In [1]: import numpy as np

In [2]: np.set_printoptions(suppress=True, linewidth=120)

In [3]: arr = np.load("arr.npy")

In [4]: arr
Out[4]: 
array([[-11.17,   0.3 ,   2.48],
       [-11.94,  -1.1 ,   2.5 ],
       [-14.21,   0.35,   1.86],
       [-13.12,  -1.24,   1.29],
       [  1.56,  -4.79,   0.76],
       [  1.24,  -4.27,   2.95],
       [-10.95,  -0.57,   4.45],
       [ -1.01,  -1.17,  -7.81],
       [  0.45,  -3.1 ,  -7.14],
       [  1.44,  -0.94,  -9.17],
       [-13.06,  -0.06,   1.6 ],
       [ -1.28,  -4.43,   1.32],
       [ -0.87,  -2.15,  -7.38],
       [ -0.11,  -0.92,  -6.45],
       [-11.32,  -2.43,   3.59],
       [  2.1 ,  -5.88,   1.5 ],
       [  2.06,   0.  ,  -8.51],
       [  1.97,  -3.03,   1.94],
       [  1.2 ,  -4.62,   2.21],
       [  0.3 ,  -1.48,  -9.35]])

In [5]: q, R = np.linalg.qr(arr)

In [6]: print(np.round(q @ R, 2) + 0)
[[-11.17   0.3    2.48]
 [-11.94  -1.1    2.5 ]
 [-14.21   0.35   1.86]
 [-13.12  -1.24   1.29]
 [  1.56  -4.79   0.76]
 [  1.24  -4.27   2.95]
 [-10.95  -0.57   4.45]
 [ -1.01  -1.17  -7.81]
 [  0.45  -3.1   -7.14]
 [  1.44  -0.94  -9.17]
 [-13.06  -0.06   1.6 ]
 [ -1.28  -4.43   1.32]
 [ -0.87  -2.15  -7.38]
 [ -0.11  -0.92  -6.45]
 [-11.32  -2.43   3.59]
 [  2.1   -5.88   1.5 ]
 [  2.06   0.    -8.51]
 [  1.97  -3.03   1.94]
 [  1.2   -4.62   2.21]
 [  0.3   -1.48  -9.35]]

In [7]: R.round(2)
Out[7]: 
array([[32.92,  0.75, -6.69],
       [ 0.  , 12.41,  1.55],
       [ 0.  ,  0.  , 21.9 ]])

In [8]: q.shape, R.shape
Out[8]: ((20, 3), (3, 3))

In [9]: np.trace(q @ q.T)
Out[9]: np.float64(3.0)

In [10]: np.round(q.T @ q, 2) + 0
Out[10]: 
array([[1., 0., 0.],
       [0., 1., 0.],
       [0., 0., 1.]])

In [11]: print(np.round(np.abs(np.diag(R)), 2))
[32.92 12.41 21.9 ]

In [12]: proj = arr @ np.linalg.solve(arr.T @ arr, arr.T)

In [13]: print(np.round(proj @ arr[:, 0], 2))
[-11.17 -11.94 -14.21 -13.12   1.56   1.24 -10.95  -1.01   0.45   1.44 -13.06  -1.28  -0.87  -0.11 -11.32   2.1    2.06
   1.97   1.2    0.3 ]

In [14]: np.round(np.diag(proj), 2)
Out[14]: 
array([0.12, 0.14, 0.19, 0.17, 0.16, 0.15, 0.12, 0.14, 0.16, 0.17, 0.16, 0.13, 0.14, 0.09, 0.15, 0.25, 0.14, 0.08,
       0.16, 0.19])

In [15]: np.trace(proj)
Out[15]: np.float64(3.0)

In [16]: print(np.round(np.linalg.eigvalsh(proj), 2) + 0)
[0. 0. 0. 0. 0. 0. 0. 0. 0. 0. 0. 0. 0. 0. 0. 0. 0. 1. 1. 1.]

In [17]: np.allclose(proj @ proj, proj)
Out[17]: True

In [18]: np.linalg.matrix_rank(np.eye(20) - proj)
Out[18]: np.int64(17)

In [19]: vec = np.array([-2, 3, 1])

In [20]: y = arr @ vec

In [21]: beta, lr = np.zeros(3), 1 / np.linalg.norm(arr, 2) ** 2

In [22]: for i in range(6):
    ...:     beta -= lr * arr.T @ (arr @ beta - y)
    ...:     if i % 2 == 0: print(i, round(np.linalg.norm(arr @ beta - y), 2))
    ...: 
0 32.99
2 24.5
4 18.4

In [23]: round(float(np.linalg.cond(arr)), 2)
Out[23]: 2.76

In [24]: print(round(np.linalg.norm(arr) ** 2 / np.linalg.norm(arr, 2) ** 2, 2))
1.52

In [25]: round(np.linalg.norm(arr[10] - arr[7]), 2)
Out[25]: np.float64(15.33)

In [26]: round(np.linalg.norm(arr, 2), 2)
Out[26]: np.float64(34.07)

In [27]: round(arr[10] @ arr[7], 2)
Out[27]: np.float64(0.76)

In [28]: np.round(np.linalg.norm(arr, axis=0), 2)
Out[28]: array([32.92, 12.43, 22.95])

In [29]: print(round(np.linalg.norm(arr[10], 1), 2), np.round(np.linalg.norm(arr[10], np.inf), 2))
14.72 13.06

In [30]: cen = arr - arr.mean(axis=0)

In [31]: U, sig, VT = np.linalg.svd(cen, full_matrices=False)

In [32]: np.round(np.abs(VT[-1]), 2)
Out[32]: array([0.27, 0.92, 0.27])

In [33]: np.abs(VT[0]).argmax()
Out[33]: np.int64(0)

In [34]: (np.sign(U[:, 0]) == np.sign(U[0, 0])).astype(int)
Out[34]: array([1, 1, 1, 1, 0, 0, 1, 0, 0, 0, 1, 0, 0, 0, 1, 0, 0, 0, 0, 0])

In [35]: print(np.round(VT[0] * np.sign(VT[0, np.abs(VT[0]).argmax()]), 2))
[ 0.85 -0.1  -0.52]

In [36]: sig.round(2)
Out[36]: array([31.72, 18.03,  3.97])

In [37]: m1 = np.load("data.npy")

In [38]: print(m1)
[[-1.19 -2.95 -1.93]
 [ 1.58  0.65  0.11]
 [ 1.39 -0.22 -1.03]
 [ 0.67 -1.06 -0.8 ]
 [ 1.39  1.1  -0.25]
 [ 0.33 -0.38 -1.45]
 [ 2.1   2.07  0.21]
 [-0.22 -1.57 -0.84]
 [ 1.41 -0.09 -1.27]
 [-0.72 -2.54 -1.31]
 [-0.46 -2.35 -2.16]
 [-0.55 -0.68 -1.01]
 [ 0.78 -1.6  -1.66]
 [-0.76 -3.32 -2.18]
 [-0.87 -3.72 -2.22]
 [ 0.9  -0.37 -1.56]
 [ 0.84 -0.94 -1.74]
 [-0.53 -2.37 -1.93]
 [ 0.88  0.73  0.25]
 [ 1.17  0.47  0.25]
 [-1.02 -3.22 -1.97]
 [ 0.57 -0.07 -0.79]]

In [39]: C2 = np.cov(m1, rowvar=False)

In [40]: round(np.corrcoef(m1[:, 2], m1[:, 0])[0, 1], 2)
Out[40]: np.float64(0.72)

In [41]: np.argsort(-m1.std(axis=0).round(6), kind="stable")
Out[41]: array([1, 0, 2])

In [42]: np.median(m1, axis=0)
Out[42]: array([ 0.62, -0.81, -1.29])

In [43]: np.argwhere(np.triu(np.abs(np.corrcoef(m1.T)) > 0.8, 1))
Out[43]: 
array([[0, 1],
       [1, 2]])

In [44]: C2.round(2)
Out[44]: 
array([[0.97, 1.41, 0.59],
       [1.41, 2.53, 1.14],
       [0.59, 1.14, 0.69]])

In [45]: vec = np.array([-1, -2, 1])

In [46]: h = np.maximum(m1 @ vec, 0)

In [47]: m1 * (h > 1e-9)[:, None]
Out[47]: 
array([[-1.19, -2.95, -1.93],
       [ 0.  ,  0.  ,  0.  ],
       [ 0.  , -0.  , -0.  ],
       [ 0.67, -1.06, -0.8 ],
       [ 0.  ,  0.  , -0.  ],
       [ 0.  , -0.  , -0.  ],
       [ 0.  ,  0.  ,  0.  ],
       [-0.22, -1.57, -0.84],
       [ 0.  , -0.  , -0.  ],
       [-0.72, -2.54, -1.31],
       [-0.46, -2.35, -2.16],
       [-0.55, -0.68, -1.01],
       [ 0.78, -1.6 , -1.66],
       [-0.76, -3.32, -2.18],
       [-0.87, -3.72, -2.22],
       [ 0.  , -0.  , -0.  ],
       [ 0.  , -0.  , -0.  ],
       [-0.53, -2.37, -1.93],
       [ 0.  ,  0.  ,  0.  ],
       [ 0.  ,  0.  ,  0.  ],
       [-1.02, -3.22, -1.97],
       [ 0.  , -0.  , -0.  ]])

In [48]: print(np.round(m1.T @ h, 2))
[ -27.41 -105.73  -69.29]

In [49]: h.round(2)
Out[49]: 
array([5.16, 0.  , 0.  , 0.65, 0.  , 0.  , 0.  , 2.52, 0.  , 4.49, 3.  , 0.9 , 0.76, 5.22, 6.09, 0.  , 0.  , 3.34,
       0.  , 0.  , 5.49, 0.  ])

In [50]: Z = m1[[15, 0]].astype(float)

In [51]: for _ in range(5):
    ...:     labels = np.linalg.norm(m1[:, None] - Z, axis=-1).argmin(axis=1)
    ...:     Z = np.array([m1[labels == j].mean(axis=0) for j in range(2)])
    ...: 

In [52]: print(labels)
[1 0 0 0 0 0 0 0 0 1 1 0 0 1 1 0 0 1 0 0 1 0]

In [53]: np.bincount(labels)
Out[53]: array([15,  7])

In [54]: Z.round(2)
Out[54]: 
array([[ 0.88, -0.13, -0.77],
       [-0.79, -2.92, -1.96]])

In [55]: F = np.array([[0, 0, 0, 1], [0, 0, 0, 1], [0, 0, 0, 0], [1, 1, 0, 0]])

In [56]: np.argwhere(np.triu(F))
Out[56]: 
array([[0, 3],
       [1, 3]])

In [57]: low = np.diag(F.sum(axis=1)) - F

In [58]: np.linalg.matrix_rank(low)
Out[58]: np.int64(2)

In [59]: low @ np.ones(4)
Out[59]: array([0., 0., 0., 0.])
